% python3 -q
>>> import numpy as np
>>> np.set_printoptions(precision=2, suppress=True, linewidth=160)
>>> E = np.array([[4, 4, 4, 4, 4, 4],
...     [4, 8, 8, 8, 8, 8],
...     [4, 8, 12, 12, 12, 12],
...     [4, 8, 12, 16, 16, 16],
...     [4, 8, 12, 16, 20, 20],
...     [4, 8, 12, 16, 20, 24]])
>>> E
array([[ 4,  4,  4,  4,  4,  4],
       [ 4,  8,  8,  8,  8,  8],
       [ 4,  8, 12, 12, 12, 12],
       [ 4,  8, 12, 16, 16, 16],
       [ 4,  8, 12, 16, 20, 20],
       [ 4,  8, 12, 16, 20, 24]])
>>> evals, vecs = np.linalg.eigh(E)
>>> vec = np.array([2, 3, 0, 0, 1, 0])
>>> vecs * np.maximum(evals, 0) @ vecs.T
array([[ 4.,  4.,  4.,  4.,  4.,  4.],
       [ 4.,  8.,  8.,  8.,  8.,  8.],
       [ 4.,  8., 12., 12., 12., 12.],
       [ 4.,  8., 12., 16., 16., 16.],
       [ 4.,  8., 12., 16., 20., 20.],
       [ 4.,  8., 12., 16., 20., 24.]])
>>> print(np.linalg.eigvalsh(E[1:, 1:]))
[ 1.1   1.48  2.6   7.15 67.67]
>>> (np.sign(vecs[:, -1].round(6)) == np.sign(vecs[0, -1].round(6))).astype(int)
array([1, 1, 1, 1, 1, 1])
>>> vecs * np.abs(evals) @ vecs.T
array([[ 4.,  4.,  4.,  4.,  4.,  4.],
       [ 4.,  8.,  8.,  8.,  8.,  8.],
       [ 4.,  8., 12., 12., 12., 12.],
       [ 4.,  8., 12., 16., 16., 16.],
       [ 4.,  8., 12., 16., 20., 20.],
       [ 4.,  8., 12., 16., 20., 24.]])
>>> M = np.load("layer2.npy")
>>> M
array([[9.02, 7.  , 1.  ],
       [0.  , 8.02, 8.  ],
       [9.  , 7.  , 1.02]])
>>> print(round(float(np.linalg.det(M)), 2))
0.49
>>> np.trace(M)
np.float64(18.06)
>>> M @ M
array([[ 90.36, 126.28,  66.04],
       [ 72.  , 120.32,  72.32],
       [ 90.36, 126.28,  66.04]])
>>> data = np.load("dump.npy")
>>> data
array([[ 0,  5, -1,  2,  0,  3],
       [ 4,  2, -6,  1, -1, -3],
       [ 6,  4, -5,  0, -2, -3],
       [ 2,  3, -3,  1, -1,  0],
       [-1,  2,  0,  1, -1,  2],
       [ 2,  2, -4,  2, -3,  0],
       [ 0,  0,  0,  0,  0,  0],
       [ 2,  4, -1,  0, -4,  1],
       [ 1,  2, -2,  0,  1, -1],
       [ 5,  2, -3,  0, -3, -2],
       [ 0,  0,  0,  0,  0,  0],
       [ 3,  2, -4,  1,  1, -2],
       [ 2,  2,  1, -1, -1,  0],
       [ 2,  3, -3,  1, -1,  0],
       [ 0,  0,  0,  0,  0,  0],
       [ 3,  2, -1, -1, -3, -1],
       [ 0,  0,  0,  0,  0,  0],
       [ 3,  4, -6,  2, -2, -1],
       [ 1,  3, -1,  1,  1,  1],
       [ 1,  2, -2,  0,  1, -1],
       [ 0,  0,  0,  0,  0,  0],
       [ 3,  4, -1, -1,  0, -1],
       [ 0,  1,  1,  1,  0,  2],
       [-1,  3,  1,  2, -1,  4],
       [ 3,  3,  0,  0, -3,  1],
       [ 3,  2, -4,  1,  1, -2],
       [-1,  3,  1,  2, -1,  4],
       [ 2,  2, -4,  2, -3,  0],
       [ 0,  3, -1,  2, -3,  3],
       [ 2,  2, -4,  0, -1, -2]])
>>> rng = np.random.default_rng(56)
>>> z = rng.permutation(3)
>>> z
array([0, 1, 2])
>>> A2 = M[z][:, z]
>>> print(np.diag(A2))
[9.02 8.02 1.02]
>>> np.trace(A2)
np.float64(18.06)
>>> np.sort(np.abs(np.linalg.eigvals(A2)))
array([ 0.02,  1.47, 16.57])
>>> A2 = np.c_[data[:, :2] @ np.array([[1, 0], [3, 2]]), np.array([3, 4, 0, -4, 3, -5, 3, 3, -5, 4, -3, 2, 4, 4, 3, 2, 0, -3, -4, -4, -3, -4, -2, 5, -5, -4, -1, 2, 2, 4])]
>>> print(A2)
[[15 10  3]
 [10  4  4]
 [18  8  0]
 [11  6 -4]
 [ 5  4  3]
 [ 8  4 -5]
 [ 0  0  3]
 [14  8  3]
 [ 7  4 -5]
 [11  4  4]
 [ 0  0 -3]
 [ 9  4  2]
 [ 8  4  4]
 [11  6  4]
 [ 0  0  3]
 [ 9  4  2]
 [ 0  0  0]
 [15  8 -3]
 [10  6 -4]
 [ 7  4 -4]
 [ 0  0 -3]
 [15  8 -4]
 [ 3  2 -2]
 [ 8  6  5]
 [12  6 -5]
 [ 9  4 -4]
 [ 8  6 -1]
 [ 8  4  2]
 [ 9  6  2]
 [ 8  4  4]]
>>> np.linalg.norm(np.linalg.qr(data)[0].T @ A2, axis=0) ** 2 / ((A2 ** 2).sum(axis=0) + 1e-12)
array([1. , 1. , 0.1])
>>> Z = A2[[22, 2]].astype(float)
>>> for _ in range(6):
...     z = np.linalg.norm(A2[:, None] - Z, axis=-1).argmin(axis=1)
...     Z = np.array([A2[z == j].mean(axis=0) for j in range(2)])
... 
>>> z
array([1, 0, 1, 1, 0, 0, 0, 1, 0, 1, 0, 0, 0, 1, 0, 0, 0, 1, 1, 0, 0, 1, 0, 0, 1, 0, 0, 0, 0, 0])
>>> np.abs(Z[1] - Z[0]).argmax()
np.int64(0)
>>> np.bincount(z)
array([20, 10])
>>> print(Z)
[[ 5.8   3.2   0.35]
 [13.2   7.   -0.6 ]]
>>> feats = np.eye(4, dtype=int)[rng.permutation(4)] * np.array([3, -4, 5, -2])
>>> feats
array([[ 3,  0,  0,  0],
       [ 0,  0,  5,  0],
       [ 0, -4,  0,  0],
       [ 0,  0,  0, -2]])
>>> (feats - feats.T) / 2
array([[ 0. ,  0. ,  0. ,  0. ],
       [ 0. ,  0. ,  4.5,  0. ],
       [ 0. , -4.5,  0. ,  0. ],
       [ 0. ,  0. ,  0. ,  0. ]])
>>> round(np.abs(np.linalg.eigvals(feats)).max(), 2)
np.float64(4.47)
>>> (feats + feats.T) / 2
array([[ 3. ,  0. ,  0. ,  0. ],
       [ 0. ,  0. ,  0.5,  0. ],
       [ 0. ,  0.5,  0. ,  0. ],
       [ 0. ,  0. ,  0. , -2. ]])
>>> np.trace(feats)
np.int64(1)
>>> np.linalg.matrix_power(feats, 2)
array([[  9,   0,   0,   0],
       [  0, -20,   0,   0],
       [  0,   0, -20,   0],
       [  0,   0,   0,   4]])
>>> round(float(np.linalg.det(2 * feats)), 2), np.round(np.linalg.det(feats), 2)
(-1920.0, np.float64(-120.0))
>>> print(np.round(np.linalg.det(feats.T), 2))
-120.0
>>> A2 = feats / np.linalg.norm(feats, axis=1, keepdims=True)
>>> cov = A2 @ A2.T
>>> cov
array([[1., 0., 0., 0.],
       [0., 1., 0., 0.],
       [0., 0., 1., 0.],
       [0., 0., 0., 1.]])
>>> (np.abs(cov) > 0.9).astype(int)
array([[1, 0, 0, 0],
       [0, 1, 0, 0],
       [0, 0, 1, 0],
       [0, 0, 0, 1]])
>>> print(cov[3])
[0. 0. 0. 1.]
>>> cov = feats.T @ feats
>>> np.linalg.svd(feats, compute_uv=False) ** 2
array([25., 16.,  9.,  4.])
>>> (feats @ feats.T).shape
(4, 4)
>>> np.linalg.matrix_rank(cov)
np.int64(4)
>>> A = np.load("data.npy")
>>> A
array([[ 0.1 ,  0.2 ,  0.2 , -0.4 ],
       [ 0.54, -1.08, -1.4 , -0.31],
       [-0.5 , -0.3 , -1.1 ,  0.4 ],
       [ 0.5 , -1.1 , -1.4 , -0.3 ],
       [ 0.4 , -1.1 , -1.1 ,  0.7 ],
       [-0.2 ,  0.2 ,  0.4 ,  1.  ],
       [ 1.5 , -1.8 , -0.2 , -2.  ],
       [-0.8 ,  0.3 , -0.8 ,  0.3 ]])
>>> A2 = A / np.linalg.norm(A, axis=1, keepdims=True)
>>> cov = A2 @ A2.T
>>> print(np.argwhere(np.triu(np.abs(cov) > 0.95, 1)))
[[1 3]]
>>> round(float(np.degrees(np.arccos(np.clip(cov[6, 0], -1, 1)))), 2)
69.13
>>> cov[6]
array([ 0.36,  0.63, -0.2 ,  0.62,  0.26, -0.8 ,  1.  , -0.58])
>>> (cov - 2 * np.eye(8)).round(6).argmax(axis=1)
array([6, 3, 7, 1, 3, 7, 1, 2])
>>> np.linalg.norm(A2, axis=1)
array([1., 1., 1., 1., 1., 1., 1., 1.])
>>> vec = np.array([3, 0, 3, 3])
>>> rhs = A @ vec
>>> np.round(np.linalg.solve(A.T @ A, A.T @ rhs), 2) + 0
array([3., 0., 3., 3.])
>>> rhs = rhs + 0.3 * rng.normal(size=8)
>>> print(rhs)
[-0.04 -3.4  -3.15 -3.38  0.62  3.2  -2.06 -3.74]
>>> coef, *_ = np.linalg.lstsq(A, rhs)
>>> [round(float(np.linalg.norm(np.linalg.solve(A.T @ A + lam * np.eye(4), A.T @ rhs))), 2) for lam in (0, 1, 10, 100)]
[5.0, 3.05, 1.04, 0.19]
